$ python -q
>>> import numpy as np
>>> np.set_printoptions(precision=2, suppress=True, linewidth=160, floatmode="fixed")
>>> rd = lambda a: np.round(a, 2) + 0
>>> M = np.load("a.npy")
>>> M
array([[ 1.70, -1.59,  0.40],
       [ 0.70, -0.42, -0.50],
       [ 1.40, -1.72,  0.10],
       [ 1.10, -1.61, -1.00],
       [ 0.20, -0.39,  1.90],
       [-0.80,  0.85,  0.00],
       [ 0.10, -0.05,  1.00],
       [ 0.90, -1.04,  1.20],
       [-0.30,  0.34, -0.10],
       [ 0.90, -0.99,  0.10],
       [ 0.20, -0.26,  1.40],
       [ 0.30, -0.41, -0.50],
       [ 1.60, -2.01, -0.50],
       [-0.80,  0.58,  0.80],
       [ 0.10, -0.55, -0.90],
       [ 1.40, -0.80,  0.20],
       [ 0.00, -0.11, -0.60],
       [ 0.00, -0.29, -0.20],
       [-0.50,  0.76,  1.50],
       [ 1.30, -1.96,  0.00],
       [ 0.50, -0.62,  1.20],
       [-0.20,  0.12,  3.30],
       [-0.50,  0.25,  1.50]])
>>> O, r_ = np.linalg.qr(M)
>>> rd(O.T @ O)
array([[1.00, 0.00, 0.00],
       [0.00, 1.00, 0.00],
       [0.00, 0.00, 1.00]])
>>> rd(O @ r_)
array([[ 1.70, -1.59,  0.40],
       [ 0.70, -0.42, -0.50],
       [ 1.40, -1.72,  0.10],
       [ 1.10, -1.61, -1.00],
       [ 0.20, -0.39,  1.90],
       [-0.80,  0.85,  0.00],
       [ 0.10, -0.05,  1.00],
       [ 0.90, -1.04,  1.20],
       [-0.30,  0.34, -0.10],
       [ 0.90, -0.99,  0.10],
       [ 0.20, -0.26,  1.40],
       [ 0.30, -0.41, -0.50],
       [ 1.60, -2.01, -0.50],
       [-0.80,  0.58,  0.80],
       [ 0.10, -0.55, -0.90],
       [ 1.40, -0.80,  0.20],
       [ 0.00, -0.11, -0.60],
       [ 0.00, -0.29, -0.20],
       [-0.50,  0.76,  1.50],
       [ 1.30, -1.96,  0.00],
       [ 0.50, -0.62,  1.20],
       [-0.20,  0.12,  3.30],
       [-0.50,  0.25,  1.50]])
>>> rd(r_)
array([[-4.09,  4.47,  0.40],
       [ 0.00, -1.36,  0.00],
       [ 0.00,  0.00, -5.34]])
>>> rd(np.abs(np.diag(r_)))
array([4.09, 1.36, 5.34])
>>> O.shape, r_.shape
((23, 3), (3, 3))
>>> rd(abs(r_[0, 0])), rd(np.linalg.norm(M[:, 0]))
(np.float64(4.09), np.float64(4.09))
>>> P = M @ np.linalg.solve(M.T @ M, M.T)
>>> rd(np.trace(P))
np.float64(3.0)
>>> np.allclose(P @ P, P)
True
>>> other = M / np.sqrt((M ** 2).mean(axis=1, keepdims=True))
>>> np.linalg.matrix_rank(other) == np.linalg.matrix_rank(M)
np.True_
>>> np.linalg.matrix_rank(M - M.mean(axis=1, keepdims=True))
np.int64(2)
>>> A = np.tril(np.array([[1, 5, 1], [-9, 1, -6], [9, 3, 9]]), -1) + np.eye(3, dtype=int)
>>> A
array([[ 1,  0,  0],
       [-9,  1,  0],
       [ 9,  3,  1]])
>>> left, s, Vt = np.linalg.svd(A, full_matrices=False)
>>> rd(np.abs(Vt[0]))
array([0.99, 0.12, 0.06])
>>> left.shape, s.shape, Vt.shape
((3, 3), (3,), (3, 3))
>>> np.abs(left[:, 0]).round(6).argmax()
np.int64(2)
>>> rd(np.sqrt((s ** 2).sum())), rd(np.linalg.norm(A))
(np.float64(13.19), np.float64(13.19))
>>> np.allclose(left * s @ Vt, A)
True
>>> rd(np.cumsum(s ** 2) / np.sum(s ** 2))
array([0.95, 1.00, 1.00])
>>> W1 = np.array([[1, -1, 1], [2, -1, -2], [2, 1, -2]])
>>> coef = np.array([8, 9, -3])
>>> hid = np.maximum(A @ W1 + coef, 0)
>>> rd((hid > 0).mean(axis=0))
array([1.00, 0.67, 0.00])
>>> hid
array([[ 9,  8,  0],
       [ 1, 17,  0],
       [25,  0,  0]])
>>> Z = np.array([[-3, 0], [1, 2], [-2, -2]])
>>> (hid @ Z).round(6).argmax(axis=1)
array([1, 1, 1])
>>> W1 @ Z
array([[-6, -4],
       [-3,  2],
       [-1,  6]])
>>> O, r_ = np.linalg.qr(A)
>>> rd(np.abs(np.diag(r_)))
array([12.77,  2.83,  0.03])
>>> rd(O @ r_)
array([[ 1.00,  0.00,  0.00],
       [-9.00,  1.00,  0.00],
       [ 9.00,  3.00,  1.00]])
>>> rd(np.trace(O @ O.T))
np.float64(3.0)
>>> rd(r_)
array([[-12.77,  -1.41,  -0.70],
       [  0.00,  -2.83,  -0.71],
       [  0.00,   0.00,   0.03]])
>>> rd(O)
array([[-0.08,  0.04, -1.00],
       [ 0.70, -0.70, -0.08],
       [-0.70, -0.71,  0.03]])
>>> rd(O.T @ O)
array([[1.00, 0.00, 0.00],
       [0.00, 1.00, 0.00],
       [0.00, 0.00, 1.00]])
>>> f, r1 = M[19], M[15]
>>> rd(f @ f)
np.float64(5.53)
>>> pr = (f @ r1) / (f @ f) * f
>>> rd(np.outer(f, r1))
array([[ 1.82, -1.04,  0.26],
       [-2.74,  1.57, -0.39],
       [ 0.00,  0.00,  0.00]])
>>> rd(r1 - pr)
array([0.60, 0.40, 0.20])
>>> np.linalg.matrix_rank(np.outer(f, r1))
np.int64(1)
>>> x = np.array([-2, -1, -3])
>>> target = A @ x
>>> coef, lr = np.zeros(3), 1 / np.linalg.norm(A, 2) ** 2
>>> for i in range(60):
...     coef -= lr * A.T @ (A @ coef - target)
...     if i % 10 == 0: print(i, round(np.linalg.norm(A @ coef - target), 2))
... 
0 3.92
10 2.33
20 1.39
30 0.83
40 0.49
50 0.3
>>> rd(np.linalg.cond(A))
np.float64(479.6)
>>> other = np.array([[-5, 1, 4], [4, 1, -5], [1, 5, 3]])
>>> W0 = np.tril(other)
>>> W0
array([[-5,  0,  0],
       [ 4,  1,  0],
       [ 1,  5,  3]])
>>> P = np.triu(np.array([[1, -1, -2], [-2, 1, -1], [-1, -1, -1]]), 1) + np.eye(3)
>>> other = P @ A @ np.linalg.inv(P)
>>> rd(np.linalg.det(other))
np.float64(1.0)
>>> np.trace(other), np.trace(A)
(np.float64(3.0), np.int64(3))
>>> rng = np.random.default_rng(9830)
>>> labels = rng.permutation(3)
>>> labels
array([1, 0, 2])
>>> other = W0[labels][:, labels]
>>> other
array([[ 1,  4,  0],
       [ 0, -5,  0],
       [ 5,  1,  3]])
>>> rd(np.sort(np.abs(np.linalg.eigvals(other))))
array([1.00, 3.00, 5.00])
>>> np.diag(other)
array([ 1, -5,  3])
>>> rd(np.linalg.det(other)), rd(np.linalg.det(W0[labels]))
(np.float64(-15.0), np.float64(15.0))
>>> np.allclose(other, W0)
False
>>> np.trace(other)
np.int64(-1)
>>> f = np.array([-1, -8, -4])
>>> other = W0 + np.outer(f, np.eye(3)[2])
>>> np.linalg.matrix_rank(np.linalg.inv(other) - np.linalg.inv(W0), tol=1e-8)
np.int64(1)
>>> other
array([[-5.00,  0.00, -1.00],
       [ 4.00,  1.00, -8.00],
       [ 1.00,  5.00, -1.00]])
>>> Ac = M - M.mean(axis=0)
>>> left, s, Vt = np.linalg.svd(Ac, full_matrices=False)
>>> rd(s)
array([5.94, 4.07, 0.88])
>>> rd((s ** 2).sum() ** 2 / (s ** 4).sum())
np.float64(1.82)
>>> np.abs(left[:, 0]).argmax()
np.int64(21)
>>> np.prod(np.diag(W0)), rd(np.linalg.det(W0))
(np.int64(-15), np.float64(-15.0))
>>> W0 @ W0
array([[ 25,   0,   0],
       [-16,   1,   0],
       [ 18,  20,   9]])
>>> X = np.loadtxt("arr.csv", delimiter=",")
>>> X
array([[0.00, 0.00, 0.00],
       [0.00, 0.00, 0.00],
       [0.00, 0.00, 0.00],
       [0.00, 0.00, 0.00],
       [0.00, 1.00, 0.00],
       [0.00, 5.00, 5.00],
       [0.00, 0.00, 0.00],
       [0.00, 0.00, 0.00],
       [0.00, 1.00, 0.00],
       [0.00, 0.00, 0.00],
       [0.00, 3.00, 2.00],
       [0.00, 0.00, 0.00],
       [0.00, 1.00, 0.00],
       [0.00, 0.00, 0.00],
       [0.00, 0.00, 0.00],
       [0.00, 5.00, 5.00],
       [0.00, 1.00, 0.00],
       [0.00, 0.00, 0.00],
       [0.00, 0.00, 0.00],
       [0.00, 0.00, 0.00],
       [0.00, 0.00, 0.00],
       [0.00, 0.00, 0.00],
       [0.00, 1.00, 0.00],
       [0.00, 0.00, 0.00]])
>>> rd(np.trace(np.linalg.pinv(X) @ X))
np.float64(2.0)
>>> np.unique(X.round(6), axis=0).shape
(4, 3)
>>> rd(X @ np.linalg.pinv(X) @ X)
array([[0.00, 0.00, 0.00],
       [0.00, 0.00, 0.00],
       [0.00, 0.00, 0.00],
       [0.00, 0.00, 0.00],
       [0.00, 1.00, 0.00],
       [0.00, 5.00, 5.00],
       [0.00, 0.00, 0.00],
       [0.00, 0.00, 0.00],
       [0.00, 1.00, 0.00],
       [0.00, 0.00, 0.00],
       [0.00, 3.00, 2.00],
       [0.00, 0.00, 0.00],
       [0.00, 1.00, 0.00],
       [0.00, 0.00, 0.00],
       [0.00, 0.00, 0.00],
       [0.00, 5.00, 5.00],
       [0.00, 1.00, 0.00],
       [0.00, 0.00, 0.00],
       [0.00, 0.00, 0.00],
       [0.00, 0.00, 0.00],
       [0.00, 0.00, 0.00],
       [0.00, 0.00, 0.00],
       [0.00, 1.00, 0.00],
       [0.00, 0.00, 0.00]])
>>> np.abs(np.diag(np.linalg.qr(X)[1])) > 1e-9
array([False,  True,  True])
>>> rk = np.linalg.matrix_rank(X)
>>> rk
np.int64(2)
>>> ns = np.linalg.svd(X)[2][rk:].T
>>> ns @ ns.T
array([[1.00, 0.00, 0.00],
       [0.00, 0.00, 0.00],
       [0.00, 0.00, 0.00]])
>>> X @ ns
array([[0.00],
       [0.00],
       [0.00],
       [0.00],
       [0.00],
       [0.00],
       [0.00],
       [0.00],
       [0.00],
       [0.00],
       [0.00],
       [0.00],
       [0.00],
       [0.00],
       [0.00],
       [0.00],
       [0.00],
       [0.00],
       [0.00],
       [0.00],
       [0.00],
       [0.00],
       [0.00],
       [0.00]])
>>> np.linalg.matrix_rank(X.T @ X), np.linalg.matrix_rank(X @ X.T)
(np.int64(2), np.int64(2))
>>> other = np.array([[4, 0], [0, 1], [3, 3]])
>>> np.einsum("ij,ij->i", X, X)
array([ 0.00,  0.00,  0.00,  0.00,  1.00, 50.00,  0.00,  0.00,  1.00,  0.00, 13.00,  0.00,  1.00,  0.00,  0.00, 50.00,  1.00,  0.00,  0.00,  0.00,  0.00,
        0.00,  1.00,  0.00])
>>> E = np.loadtxt("w.csv", delimiter=",")
>>> E
array([[ 0.00, -6.00, -9.00],
       [-9.00,  0.00, -6.00],
       [-6.00, -9.00,  0.00]])
>>> x = np.array([1, 2, -2])
>>> E @ np.ones(3)
array([-15.00, -15.00, -15.00])
>>> (E @ x).argmax()
np.int64(0)
>>> labels = rng.permutation(3)
>>> labels
array([1, 0, 2])
>>> other = E[labels][:, labels]
>>> np.allclose(other, E)
False
>>> other
array([[ 0.00, -9.00, -6.00],
       [-6.00,  0.00, -9.00],
       [-9.00, -6.00,  0.00]])
>>> rd(np.sort(np.abs(np.linalg.eigvals(other))))
array([ 7.94,  7.94, 15.00])
>>> W1 = np.array([[4, 3, -6, 5, -6, 8], [-8, 8, -4, 5, -7, -6], [2, -5, 2, -9, -3, 7]])
>>> coef = np.array([2, 2, 2, 3, 1, 2])
>>> hid = np.maximum(E @ W1 + coef, 0)
>>> np.linalg.matrix_rank(hid)
np.int64(3)
>>> hid
array([[ 32.00,   0.00,   8.00,  54.00,  70.00,   0.00],
       [  0.00,   5.00,  44.00,  12.00,  73.00,   0.00],
       [ 50.00,   0.00,  74.00,   0.00, 100.00,   8.00]])
>>> Z = np.array([[2, -1], [-5, 1], [1, -4], [1, 5], [-4, 0], [0, 2]])
>>> W1 @ Z
array([[ 16,  64],
       [-27,  45],
       [ 34, -46]])
>>> np.trace(E)
np.float64(0.0)
>>> rd(np.abs(np.linalg.eigvals(E)).max())
np.float64(15.0)
>>> rd(np.sort(np.abs(np.linalg.eigvals(E))))
array([ 7.94,  7.94, 15.00])
>>> rd(np.linalg.matrix_power(E, 3))
array([[ -945.00,  -972.00, -1458.00],
       [-1458.00,  -945.00,  -972.00],
       [ -972.00, -1458.00,  -945.00]])
>>> f = np.array([3, 2, 2])
>>> other = E + np.outer(f, np.eye(3)[1])
>>> np.linalg.matrix_rank(np.linalg.inv(other) - np.linalg.inv(E), tol=1e-8)
np.int64(1)
>>> feats = np.load("m.npy")
>>> feats
array([[-3, -3, -3],
       [-3, -6, -6],
       [-3, -6, -9]])
>>> evals, V = np.linalg.eigh(feats)
>>> rd(np.linalg.eigvalsh(feats @ feats))
array([  0.85,   3.72, 229.42])
>>> (evals > 1e-8).sum(), (evals < -1e-8).sum()
(np.int64(0), np.int64(3))
>>> rd(evals)
array([-15.15,  -1.93,  -0.92])
>>> rd(V @ np.diag(evals) @ V.T)
array([[-3.00, -3.00, -3.00],
       [-3.00, -6.00, -6.00],
       [-3.00, -6.00, -9.00]])
>>> rd(evals.sum()), np.trace(feats)
(np.float64(-18.0), np.int64(-18))
>>> rd(np.linalg.svd(feats, compute_uv=False))
array([15.15,  1.93,  0.92])
>>> np.unique(evals.round(6) + 0, return_counts=True)[1]
array([1, 1, 1])
>>> arr = np.load("dump.npy")
>>> arr
array([[ 0, -2,  2, -2],
       [-2,  6,  0, -3],
       [ 2,  0,  0,  3],
       [-2, -3,  3,  6]])
>>> evals, V = np.linalg.eigh(arr)
>>> rd(np.linalg.eigvalsh(arr + -3 * np.eye(4)))
array([-6.94, -1.41,  1.83,  6.52])
>>> (evals > 1e-8).sum(), (evals < -1e-8).sum()
(np.int64(3), np.int64(1))
>>> rd(evals)
array([-3.94,  1.59,  4.83,  9.52])
>>> x = np.array([5, 0, -5, -1])
>>> target = arr @ x
>>> target
array([ -8,  -7,   7, -31])
>>> rd(np.linalg.solve(arr, arr[:, 0]))
array([1.00, 0.00, 0.00, 0.00])
>>> rd(np.linalg.solve(arr, target + arr[:, 3]))
array([ 5.00,  0.00, -5.00,  0.00])
>>> rd(np.linalg.solve(arr, target))
array([ 5.00,  0.00, -5.00, -1.00])
>>> other = W0 / np.sqrt((W0 ** 2).mean(axis=1, keepdims=True))
>>> np.linalg.matrix_rank(W0 - W0.mean(axis=1, keepdims=True))
np.int64(2)
>>> np.linalg.matrix_rank(other) == np.linalg.matrix_rank(W0)
np.True_
>>> evals, V = np.linalg.eigh(arr)
>>> x = np.array([3, 0, 2, 2])
>>> np.abs(arr).sum(axis=1).max(), rd(np.abs(evals).max())
(np.int64(14), np.float64(9.52))
>>> (np.sign(V[:, -1].round(6)) == np.sign(V[0, -1].round(6))).astype(int)
array([1, 0, 1, 1])
>>> K = np.array([[-0.64, 0.48], [0.48, -0.36]])
>>> K
array([[-0.64,  0.48],
       [ 0.48, -0.36]])
>>> left, s, Vt = np.linalg.svd(K)
>>> rd(s)
array([1.00, 0.00])
>>> other = left[:, :1] @ np.diag(s[:1]) @ Vt[:1]
>>> rd(np.linalg.norm(K - other, 2)), rd(s[1])
(np.float64(0.0), np.float64(0.0))
>>> np.linalg.matrix_rank(other)
np.int64(1)
>>> np.kron(np.eye(2, dtype=int), K)
array([[-0.64,  0.48, -0.00,  0.00],
       [ 0.48, -0.36,  0.00, -0.00],
       [-0.00,  0.00, -0.64,  0.48],
       [ 0.00, -0.00,  0.48, -0.36]])
>>> rd(np.linalg.det(2 * K)), rd(np.linalg.det(K))
(np.float64(0.0), np.float64(0.0))
>>> rd(np.linalg.eigvals(K))
array([-1.00,  0.00])
>>> np.einsum("ii->", K)
np.float64(-1.0)
>>> rd(K @ np.linalg.pinv(K) @ K)
array([[-0.64,  0.48],
       [ 0.48, -0.36]])
>>> np.abs(np.diag(np.linalg.qr(K)[1])) > 1e-9
array([ True, False])
>>> labels = rng.permutation(2)
>>> labels
array([1, 0])
>>> other = K[labels][:, labels]
>>> other
array([[-0.36,  0.48],
       [ 0.48, -0.64]])
>>> rd(np.sort(np.abs(np.linalg.eigvals(other))))
array([0.00, 1.00])
>>> np.diag(other)
array([-0.36, -0.64])
>>> np.trace(other)
np.float64(-1.0)
>>> np.allclose(other, K)
False
